$ python3 -q
>>> import numpy as np
>>> from numpy import linalg as LA
>>> np.set_printoptions(precision=3, suppress=True, linewidth=160, legacy="1.25")
>>> mat = np.load("m.npy")
>>> mat
array([[1, 2, 2, 0],
       [2, 4, 4, 0],
       [2, 4, 4, 0],
       [0, 0, 0, 0]])
>>> print(LA.cond(mat) > 100)
True
>>> LA.matrix_rank(mat, rtol=0.1)
1
>>> mat @ mat
array([[ 9, 18, 18,  0],
       [18, 36, 36,  0],
       [18, 36, 36,  0],
       [ 0,  0,  0,  0]])
>>> round(float(LA.det(mat)), 3)
0.0
>>> (mat != 0).astype(int)
array([[1, 1, 1, 0],
       [1, 1, 1, 0],
       [1, 1, 1, 0],
       [0, 0, 0, 0]])
>>> x0 = np.array([-1, -2, -1, 1])
>>> h1 = np.maximum(mat @ x0, 0)
>>> mat * (h1 > 1e-9)[:, None]
array([[0, 0, 0, 0],
       [0, 0, 0, 0],
       [0, 0, 0, 0],
       [0, 0, 0, 0]])
>>> U, sigma, VT = LA.svd(mat)
>>> vecs = VT[:(sigma > 1e-8).sum()]
>>> rng = np.random.default_rng(63)
>>> x0 = mat[3] + 5 * mat[2] + rng.integers(2) * np.eye(4)[2]
>>> print(x0)
[10. 20. 20.  0.]
>>> vecs.T @ vecs
array([[0.111, 0.222, 0.222, 0.   ],
       [0.222, 0.444, 0.444, 0.   ],
       [0.222, 0.444, 0.444, 0.   ],
       [0.   , 0.   , 0.   , 0.   ]])
>>> print(LA.matrix_rank(np.vstack([mat, x0])))
1
>>> (mat + mat.T) / 2
array([[1., 2., 2., 0.],
       [2., 4., 4., 0.],
       [2., 4., 4., 0.],
       [0., 0., 0., 0.]])
>>> np.round(LA.det(mat), 3)
0.0
>>> np.trace(mat)
9
>>> mat @ mat
array([[ 9, 18, 18,  0],
       [18, 36, 36,  0],
       [18, 36, 36,  0],
       [ 0,  0,  0,  0]])
